In [1]: import numpy as np

In [2]: np.set_printoptions(suppress=True, linewidth=160)

In [3]: def rd(a):
   ...:     return np.round(a, 2) + 0
   ...: 

In [4]: E = np.load("test0.npy")

In [5]: E
Out[5]: 
array([[ 2, -1,  2, -2, -2],
       [ 0,  8, -1,  2,  2],
       [-2,  2,  5,  0, -1],
       [ 2,  2, -1,  3,  0],
       [-1,  2,  1, -2, -8]])

In [6]: t = np.radians(36)

In [7]: R = np.eye(5)

In [8]: R[1, 1] = R[3, 3] = np.cos(t)

In [9]: R[1, 3], R[3, 1] = -np.sin(t), np.sin(t)

In [10]: rd(R)
Out[10]: 
array([[ 1.  ,  0.  ,  0.  ,  0.  ,  0.  ],
       [ 0.  ,  0.81,  0.  , -0.59,  0.  ],
       [ 0.  ,  0.  ,  1.  ,  0.  ,  0.  ],
       [ 0.  ,  0.59,  0.  ,  0.81,  0.  ],
       [ 0.  ,  0.  ,  0.  ,  0.  ,  1.  ]])

In [11]: B = E @ R.T

In [12]: rd(np.linalg.svd(E, compute_uv=False)), rd(np.linalg.svd(B, compute_uv=False))
Out[12]: (array([9.74, 8.89, 5.21, 3.08, 2.34]), array([9.74, 8.89, 5.21, 3.08, 2.34]))

In [13]: O, evecs = np.linalg.qr(E[:, :2])[0], np.linalg.qr(E[:, 2:])[0]

In [14]: s = np.linalg.svd(O.T @ evecs, compute_uv=False)

In [15]: rd(np.linalg.norm(O @ O.T - evecs @ evecs.T, 2))
Out[15]: np.float64(1.0)

In [16]: rd(np.degrees(np.arccos(s.clip(0, 1))))
Out[16]: array([47.41, 64.65])

In [17]: rd(s)
Out[17]: array([0.68, 0.43])

In [18]: B = E / np.sqrt((E ** 2).mean(axis=1, keepdims=True))

In [19]: np.linalg.matrix_rank(B) == np.linalg.matrix_rank(E)
Out[19]: np.True_

In [20]: np.linalg.matrix_rank(E - E.mean(axis=1, keepdims=True))
Out[20]: np.int64(4)

In [21]: rd(B[2])
Out[21]: array([-0.77,  0.77,  1.92,  0.  , -0.38])

In [22]: np.allclose(E @ E.T, E.T @ E)
Out[22]: False

In [23]: np.allclose(E, E.T)
Out[23]: False

In [24]: rd(np.sort(np.abs(np.linalg.eigvals(E))))
Out[24]: array([3.53, 3.53, 3.9 , 8.1 , 8.28])

In [25]: E @ E
Out[25]: 
array([[ -2, -14,  15,  -8,   8],
       [  4,  70, -13,  18,   1],
       [-13,  26,  18,  10,  11],
       [ 12,  18,  -6,   9,   1],
       [  0,  -1,  -5,  16,  69]])

In [26]: J = np.array([[1.3, -2.0, -1.0, -2.0],
    ...:     [-1.0, 2.3, 2.0, -1.0],
    ...:     [2.0, -1.0, -0.7, 1.0],
    ...:     [1.0, -2.0, -1.0, -1.7]])

In [27]: rng = np.random.default_rng(81)

In [28]: z = rng.permutation(4)

In [29]: B = J[:, z] * rng.choice([-1, 1], 4)

In [30]: B
Out[30]: 
array([[ 2. , -2. ,  1.3,  1. ],
       [ 1. ,  2.3, -1. , -2. ],
       [-1. , -1. ,  2. ,  0.7],
       [ 1.7, -2. ,  1. ,  1. ]])

In [31]: U, _, Vh = np.linalg.svd(J.T @ B)

In [32]: z
Out[32]: array([3, 1, 0, 2])

In [33]: O = J.astype(float).copy()

In [34]: for j in range(4):
    ...:     O[:, j] -= O[:, :j] @ (O[:, :j].T @ O[:, j])
    ...:     O[:, j] /= np.linalg.norm(O[:, j])
    ...: 

In [35]: rd(O.T @ O)
Out[35]: 
array([[1., 0., 0., 0.],
       [0., 1., 0., 0.],
       [0., 0., 1., 0.],
       [0., 0., 0., 1.]])

In [36]: B = np.array([[2, -5], [2, 0], [7, 4], [0, 5]])

In [37]: np.einsum("ij->j", J)
Out[37]: array([ 3.3, -2.7, -0.7, -3.7])

In [38]: rd(B.T @ J.T)
Out[38]: 
array([[ -8.4,  16.6,  -2.9,  -9. ],
       [-20.5,   8. ,  -7.8, -17.5]])

In [39]: np.vstack([J, B.T]).shape
Out[39]: (6, 4)

In [40]: rd(np.einsum("ij,ij->i", J, J))
Out[40]: array([10.69, 11.29,  6.49,  8.89])

In [41]: rd(np.einsum("ik,kj->ji", J, B))
Out[41]: 
array([[ -8.4,  16.6,  -2.9,  -9. ],
       [-20.5,   8. ,  -7.8, -17.5]])

In [42]: rd(J[1] @ J[3])
Out[42]: np.float64(-5.9)

In [43]: rd(np.linalg.norm(J[1], 1)), rd(np.linalg.norm(J[1], np.inf))
Out[43]: (np.float64(6.3), np.float64(2.3))

In [44]: rd(np.linalg.norm(J) ** 2 / np.linalg.norm(J, 2) ** 2)
Out[44]: np.float64(1.37)

In [45]: rd(np.linalg.norm(J, "nuc"))
Out[45]: np.float64(9.48)

In [46]: rd(np.linalg.norm(J[1] - J[3]))
Out[46]: np.float64(5.66)

In [47]: rd(np.linalg.norm(J, 2))
Out[47]: np.float64(5.23)

In [48]: T = np.stack([J, 2 * J, J[::-1]])

In [49]: rd(np.linalg.det(T))
Out[49]: array([ -1.37, -21.95,  -1.37])

In [50]: (T @ J.T).shape
Out[50]: (3, 4, 4)

In [51]: np.linalg.matrix_rank(T.reshape(3, -1))
Out[51]: np.int64(2)

In [52]: W0 = np.load("a.npy")

In [53]: W0
Out[53]: 
array([[0, 1, 1, 1, 0, 1, 0, 1, 0, 1, 0, 0, 1],
       [1, 0, 0, 0, 1, 0, 0, 0, 0, 0, 0, 0, 0],
       [1, 0, 0, 0, 0, 0, 1, 0, 0, 0, 1, 0, 0],
       [1, 0, 0, 0, 1, 0, 0, 1, 0, 0, 0, 0, 0],
       [0, 1, 0, 1, 0, 0, 1, 0, 0, 0, 0, 0, 0],
       [1, 0, 0, 0, 0, 0, 1, 0, 0, 0, 0, 0, 0],
       [0, 0, 1, 0, 1, 1, 0, 1, 0, 0, 0, 1, 0],
       [1, 0, 0, 1, 0, 0, 1, 0, 0, 1, 0, 0, 1],
       [0, 0, 0, 0, 0, 0, 0, 0, 0, 0, 0, 0, 0],
       [1, 0, 0, 0, 0, 0, 0, 1, 0, 0, 0, 0, 1],
       [0, 0, 1, 0, 0, 0, 0, 0, 0, 0, 0, 0, 0],
       [0, 0, 0, 0, 0, 0, 1, 0, 0, 0, 0, 0, 1],
       [1, 0, 0, 0, 0, 0, 0, 1, 0, 1, 0, 1, 0]])

In [54]: np.einsum("ii->", E)
Out[54]: np.int64(10)

In [55]: rd(np.poly(E))
Out[55]: array([    1.,   -10.,   -32.,   641., -2485.,  3251.])

In [56]: rd(np.linalg.det(E[::-1]))
Out[56]: np.float64(-3251.0)

In [57]: B = W0 + rng.integers(-2, 3, (13, 12)) @ rng.integers(-2, 3, (12, 13))

In [58]: B
Out[58]: 
array([[  0,  -2,  10,   3,   5,   1,  -9,  12,  -1,  -2,   6,  -6,   4],
       [ 10,   3,  -2,   5,  11,  -3, -15,  -2,   5,   7,  -5,  -1,  -7],
       [ -6,  -7,  14,  -4,  -2,   2,   4,  -3,  -3,  -4,   4,   4,   7],
       [  9, -20,   8,  -2,   5,   0,  -4,  21, -12, -14,  14,  10,   4],
       [  1, -14,   0,   3,   3, -13,  -3, -14,   8,   1,  13,   6,  -1],
       [ -9,   1,  -3,  -3,   4, -19,   6,  12,  -5,  -9,  -2,  -1,  -1],
       [  8,  -2,  -8,  -1,   7,  -5,  -5,  10,  -5,   1,   6,  10, -14],
       [  7,   6,  -7,   9,   0,  -6,   1,  -2,   7,  -2,   3,  -3,   3],
       [ 13,  -1, -10,  14,   3,   3, -12,   3,   6,   3,  17,  -3,   2],
       [ -6,  -2,  16,  -1,  12,   3, -17,   8, -11,   6,   1,   9,  -4],
       [ -5,   2,   1,   5,   0,  -4,  -2,  -6,   7,  -1,   1,  -8,   9],
       [-10,  -6,  10,  -3,  13, -10,  -3,   1, -13,  -1,  -3,  12,  -5],
       [  0,  -5,  -2, -12,  -8,  -9,   8,   6,   6, -15,   5,  -3,   5]])

In [59]: np.abs(B - W0).sum(axis=1)
Out[59]: array([ 58,  74,  63, 120,  81,  75,  81,  53,  90,  97,  50,  92,  86])

In [60]: np.linalg.matrix_rank(B - W0, tol=1e-8)
Out[60]: np.int64(12)
